>>> import numpy as np
>>> from numpy import linalg as LA
>>> np.set_printoptions(suppress=True, linewidth=200)
>>> def rnd(a):
...     return np.round(a, 2) + 0
... 
>>> A = np.load("layer6.npy")
>>> A
array([[ 1.,  1., -2., -9.],
       [ 1.,  1., -2., -9.],
       [-2., -1., -2.,  3.],
       [ 0.,  0.,  0., -1.]])
>>> # column 3 dominates
>>> left, sig, Vh = LA.svd(A)
>>> evecs = Vh[:(sig > 1e-8).sum()]
>>> rng = np.random.default_rng(69)
>>> x0 = A[3] + -1 * A[0] + rng.integers(2) * np.eye(4)[2]
>>> x0
array([-1., -1.,  2.,  8.])
>>> rnd(evecs.T @ evecs)
array([[ 0.7 ,  0.45,  0.08,  0.  ],
       [ 0.45,  0.32, -0.11,  0.  ],
       [ 0.08, -0.11,  0.98,  0.  ],
       [ 0.  ,  0.  ,  0.  ,  1.  ]])
>>> LA.matrix_rank(np.vstack([A, x0]))
np.int64(3)
>>> np.allclose(evecs.T @ evecs @ x0, x0)
True
>>> rnd(np.diag(evecs.T @ evecs))
array([0.7 , 0.32, 0.98, 1.  ])
>>> rnd(LA.norm(x0 - evecs.T @ evecs @ x0))
np.float64(0.0)
>>> left, sig, Vh = LA.svd(A)
>>> np.argmax(sig[:-1] / (sig[1:] + 1e-6)) + 1
np.int64(3)
>>> out = left[:, :3] @ np.diag(sig[:3]) @ Vh[:3]
>>> LA.matrix_rank(A, rtol=0.05)
np.int64(2)
>>> rnd(np.abs(A - out).max())
np.float64(0.0)
>>> rnd(LA.norm(A - out, 2)), rnd(sig[3])
(np.float64(0.0), np.float64(0.0))
>>> rank = LA.matrix_rank(A)
>>> rank
np.int64(3)
>>> N = LA.svd(A)[2][rank:].T
>>> rnd(A @ N)
array([[0.],
       [0.],
       [0.],
       [0.]])
>>> LA.matrix_rank(A.T @ A), LA.matrix_rank(A @ A.T)
(np.int64(3), np.int64(3))
>>> np.allclose(A @ N, 0)
True
>>> N.shape
(4, 1)
>>> [int(LA.matrix_rank(np.delete(A, i, axis=0))) for i in range(4)]
[3, 3, 2, 2]
>>> rnd(N @ N.T)
array([[ 0.3 , -0.45, -0.08,  0.  ],
       [-0.45,  0.68,  0.11,  0.  ],
       [-0.08,  0.11,  0.02,  0.  ],
       [ 0.  ,  0.  ,  0.  ,  0.  ]])
>>> rnd(np.trace(LA.pinv(A) @ A))
np.float64(3.0)
>>> LA.lstsq(A[:-1].T, A[-1])[2]
np.int32(2)
>>> np.abs(np.diag(LA.qr(A)[1])) > 1e-9
array([ True,  True, False,  True])
>>> E = np.load("data.npy")
>>> E
array([[ 0., -1., -2.,  0.,  5., -4., -3.],
       [ 1., -3.,  2.,  1., -5., -1.,  0.],
       [ 0.,  0., -2., -1.,  2.,  0.,  2.],
       [ 0.,  0.,  2.,  1., -1.,  1.,  2.],
       [ 0.,  0., -2., -2., -2.,  2., -1.],
       [ 0.,  0., -2.,  0.,  0.,  1.,  0.],
       [ 0.,  0., -2., -2.,  2.,  2., -1.]])
>>> labels = rng.permutation(7)
>>> labels
array([6, 2, 0, 5, 1, 4, 3])
>>> out = E[labels][:, labels]
>>> np.trace(out)
np.float64(-6.0)
>>> rnd(np.sort(np.abs(LA.eigvals(out))))
array([0.38, 1.53, 2.08, 2.62, 2.74, 3.95, 3.95])
>>> out
array([[-1., -2.,  0.,  2.,  0.,  2., -2.],
       [ 2., -2.,  0.,  0.,  0.,  2., -1.],
       [-3., -2.,  0., -4., -1.,  5.,  0.],
       [ 0., -2.,  0.,  1.,  0.,  0.,  0.],
       [ 0.,  2.,  1., -1., -3., -5.,  1.],
       [-1., -2.,  0.,  2.,  0., -2., -2.],
       [ 2.,  2.,  0.,  1.,  0., -1.,  1.]])
>>> out = E + rng.integers(-2, 3, (7, 6)) @ rng.integers(-2, 3, (6, 7))
>>> out
array([[ -3.,  -8.,   1.,   2.,   3.,  -6.,  -2.],
       [  7.,  -2.,   5.,   1.,  -6.,   2.,   0.],
       [ -7., -10.,   0.,   1.,   3.,  -8.,   9.],
       [  8.,  -6.,   1.,   2.,   3.,   1.,  -2.],
       [-10.,  -3.,  -1.,  -5.,   0.,   1.,   3.],
       [  6.,  -1.,  -6.,   3.,   0.,  -3.,  -2.],
       [  3.,  -6.,   0.,  -6.,   9.,  10.,  -8.]])
>>> rnd(LA.svd(out - E, compute_uv=False))
array([22.15, 16.07, 13.45,  6.75,  3.78,  0.6 ,  0.  ])
>>> np.abs(out - E).sum(axis=1)
array([20., 14., 37., 24., 24., 20., 37.])
>>> LA.norm(E, axis=1).argmax()
np.int64(0)
>>> rnd(LA.norm(E[0] - E[3]))
np.float64(10.2)
>>> rnd(LA.norm(E, 1)), rnd(LA.norm(E, np.inf))
(np.float64(17.0), np.float64(15.0))
>>> rnd(LA.norm(E, axis=1))
array([7.42, 6.4 , 3.61, 3.32, 4.12, 2.24, 4.12])
>>> rnd(LA.norm(E, 2))
np.float64(9.39)
>>> W1 = np.array([[-9, -5, 4, 1],
...     [2, -1, -7, -7],
...     [8, 6, 9, 7],
...     [-5, 9, 4, 1],
...     [5, -1, 5, 5],
...     [-2, 6, 6, -7],
...     [9, -3, 2, -2]])
>>> coef = np.array([1, 2, 1, 2])
>>> H = np.maximum(E @ W1 + coef, 0)
>>> LA.matrix_rank(H)
np.int64(4)
>>> H
array([[ 0.,  0.,  0., 54.],
       [ 0., 20., 17., 21.],
       [18.,  0.,  0.,  0.],
       [23., 24., 28.,  1.],
       [ 0.,  0.,  0.,  0.],
       [ 0.,  0.,  0.,  0.],
       [ 0.,  0.,  0.,  0.]])
>>> (H > 0).astype(int)
array([[0, 0, 0, 1],
       [0, 1, 1, 1],
       [1, 0, 0, 0],
       [1, 1, 1, 1],
       [0, 0, 0, 0],
       [0, 0, 0, 0],
       [0, 0, 0, 0]])
>>> Z = np.array([[0, 7, -4], [-4, -9, -5], [2, 0, -6], [5, 3, -5]])
>>> (H @ Z).round(6).argmax(axis=1)
array([0, 0, 1, 0, 0, 0, 0])
>>> H @ Z
array([[ 270.,  162., -270.],
       [  59., -117., -307.],
       [   0.,  126.,  -72.],
       [ -35.,  -52., -385.],
       [   0.,    0.,    0.],
       [   0.,    0.,    0.],
       [   0.,    0.,    0.]])
>>> W1 @ Z
array([[  33,  -15,   32],
       [ -45,    2,   74],
       [  29,   23, -151],
       [ -23, -113,  -54],
       [  39,   59,  -70],
       [ -47,  -89,  -23],
       [   6,   84,  -23]])
>>> data = np.array([[0.5, 0.0, 0.5], [0.0, 1.0, 0.0], [0.0, 0.0, 1.0]])
>>> labels = rng.permutation(3)
>>> labels
array([1, 2, 0])
>>> out = data[labels][:, labels]
>>> np.diag(out)
array([1. , 1. , 0.5])
>>> np.trace(out)
np.float64(2.5)
>>> out
array([[1. , 0. , 0. ],
       [0. , 1. , 0. ],
       [0. , 0.5, 0.5]])
>>> rnd(np.sort(np.abs(LA.eigvals(out))))
array([0.5, 1. , 1. ])
>>> Z = np.array([[-5, 5, -2, -4], [-5, 3, -8, 8], [4, 9, 9, -5], [4, -8, -8, 0]])
>>> mat = (rng.random((11, 4)) < 0.25) @ Z
>>> mat
array([[  0,   0,   0,   0],
       [  3,   4,  -7,   3],
       [  4,  -8,  -8,   0],
       [  0,   0,   0,   0],
       [  4,  -8,  -8,   0],
       [  0,   0,   0,   0],
       [  8,   1,   1,  -5],
       [ -5,   5,  -2,  -4],
       [ -1,  -3, -10,  -4],
       [ -1,  14,   7,  -9],
       [  4,  -8,  -8,   0]])
>>> out = mat + rng.integers(-2, 3, (11, 1)) @ rng.integers(-2, 3, (1, 4))
>>> out
array([[  2,   2,   0,   2],
       [  7,   8,  -7,   7],
       [  8,  -4,  -8,   4],
       [ -4,  -4,   0,  -4],
       [  2, -10,  -8,  -2],
       [ -2,  -2,   0,  -2],
       [ 12,   5,   1,  -1],
       [ -7,   3,  -2,  -6],
       [ -3,  -5, -10,  -6],
       [  3,  18,   7,  -5],
       [  4,  -8,  -8,   0]])
>>> out - mat
array([[ 2,  2,  0,  2],
       [ 4,  4,  0,  4],
       [ 4,  4,  0,  4],
       [-4, -4,  0, -4],
       [-2, -2,  0, -2],
       [-2, -2,  0, -2],
       [ 4,  4,  0,  4],
       [-2, -2,  0, -2],
       [-2, -2,  0, -2],
       [ 4,  4,  0,  4],
       [ 0,  0,  0,  0]])
>>> np.abs(out - mat).sum(axis=1)
array([ 6, 12, 12, 12,  6,  6, 12,  6,  6, 12,  0])
>>> Xs = (mat - mat.mean(axis=0)) / mat.std(axis=0)
>>> rnd(Xs.std(axis=0))
array([1., 1., 1., 1.])
>>> coef = LA.lstsq(np.delete(Xs, 0, axis=1), Xs[:, 0])[0]
>>> rnd(coef)
array([-0.68,  0.3 ,  0.01])
>>> rnd(1 - np.var(Xs[:, 0] - np.delete(Xs, 0, axis=1) @ coef))
np.float64(0.25)
>>> m1 = np.loadtxt("test3.csv", delimiter=",")
>>> rnd(m1)
array([[ 1.22, -5.16, -1.48, -0.65, -0.11, -1.96,  0.1 ],
       [ 2.59,  0.07, -0.12, -2.91,  5.67, -0.8 , -0.45],
       [ 3.19, -0.26, -0.25,  1.08, -2.84,  1.69, -3.63],
       [ 3.93,  2.74, -2.2 ,  3.05,  0.  , -1.98,  1.41],
       [ 2.19,  3.57,  0.83, -4.72, -1.28,  0.46, -1.88],
       [ 1.26, -0.63,  0.8 ,  3.47,  3.06, -0.62, -4.97],
       [-2.36,  1.1 , -5.61, -4.06,  0.04, -2.35, -4.86],
       [ 0.99,  2.11,  4.84, -0.69, -1.33, -5.71, -1.39]])
>>> x0 = np.array([4, -4, 0, -1, 0, 3, 1])
>>> rhs = m1 @ x0
>>> rnd(LA.lstsq(m1, rhs)[0])
array([ 4., -4.,  0., -1.,  0.,  3.,  1.])
>>> try:
...     LA.solve(m1, rhs)
... except LA.LinAlgError as e:
...     print("failed:", e)
... 
failed: Last 2 dimensions of the array must be square
>>> rnd(rhs)
array([ 20.38,  10.13,  14.18,  -2.84,  -1.32,  -2.73, -21.71, -22.33])
>>> rhs = rhs + 0.02 * rng.normal(size=8)
>>> rnd(rhs)
array([ 20.32,  10.15,  14.18,  -2.83,  -1.31,  -2.75, -21.72, -22.33])
>>> coef, *_ = LA.lstsq(m1, rhs)
>>> rnd(LA.norm(rhs - m1 @ coef))
np.float64(0.02)
>>> rnd(coef)
array([ 4.  , -3.99,  0.  , -1.  ,  0.  ,  3.  ,  1.  ])
>>> out = np.c_[m1[:, :5] @ np.array([[-5, 3, -2, 0, -9],
...     [-7, -5, -8, -5, -9],
...     [-8, -4, -3, 5, 6],
...     [3, 0, 9, -9, -2],
...     [9, -3, 4, 9, 1]]), np.array([2, -2, 3, 0, -2, 0, 3, -1])]
>>> rnd(out)
array([[ 39.02,  35.72,  37.08,  23.24,  27.81,   2.  ],
       [ 29.77,  -9.09,  -8.94,  76.25, -13.2 ,  -2.  ],
       [-34.4 ,  20.44,  -5.16, -35.24, -32.85,   3.  ],
       [-12.08,   6.87,   4.25, -52.14, -79.28,   0.  ],
       [-68.26, -10.75, -83.01,  17.2 , -38.66,  -2.  ],
       [ 29.67,  -5.47,  43.58,   3.53,  -4.72,   0.  ],
       [ 37.18,   9.74, -23.62,   3.28, -14.22,   3.  ],
       [-72.48, -22.96, -44.96,   7.9 ,   1.1 ,  -1.  ]])
>>> rnd(LA.lstsq(m1, out[:, 0])[0])
array([-5., -7., -8.,  3.,  9.,  0.,  0.])
>>> LA.matrix_rank(out)
np.int64(6)
>>> rnd(LA.norm(out - m1 @ LA.lstsq(m1, out)[0], axis=0))
array([0. , 0. , 0. , 0. , 0. , 1.4])
>>> def softmax(z):
...     e = np.exp(z - z.max(axis=-1, keepdims=True))
...     return e / e.sum(axis=-1, keepdims=True)
... 
>>> rnd(softmax(out).sum(axis=1))
array([1., 1., 1., 1., 1., 1., 1., 1.])
>>> rnd(softmax(out[1] + 4))
array([0., 0., 0., 1., 0., 0.])
>>> rnd(softmax(10 * out[1]))
array([0., 0., 0., 1., 0., 0.])
>>> rnd(softmax(out[1]))
array([0., 0., 0., 1., 0., 0.])
>>> att = out @ out.T / np.sqrt(6)
>>> rnd(softmax(att))
array([[1., 0., 0., 0., 0., 0., 0., 0.],
       [0., 1., 0., 0., 0., 0., 0., 0.],
       [0., 0., 0., 1., 0., 0., 0., 0.],
       [0., 0., 0., 1., 0., 0., 0., 0.],
       [0., 0., 0., 0., 1., 0., 0., 0.],
       [0., 0., 0., 0., 0., 1., 0., 0.],
       [0., 0., 0., 0., 0., 0., 1., 0.],
       [0., 0., 0., 0., 1., 0., 0., 0.]])
>>> rnd(softmax(att + np.triu(np.full(att.shape, -np.inf), 1)))
array([[1., 0., 0., 0., 0., 0., 0., 0.],
       [0., 1., 0., 0., 0., 0., 0., 0.],
       [0., 0., 1., 0., 0., 0., 0., 0.],
       [0., 0., 0., 1., 0., 0., 0., 0.],
       [0., 0., 0., 0., 1., 0., 0., 0.],
       [0., 0., 0., 0., 0., 1., 0., 0.],
       [0., 0., 0., 0., 0., 0., 1., 0.],
       [0., 0., 0., 0., 1., 0., 0., 0.]])
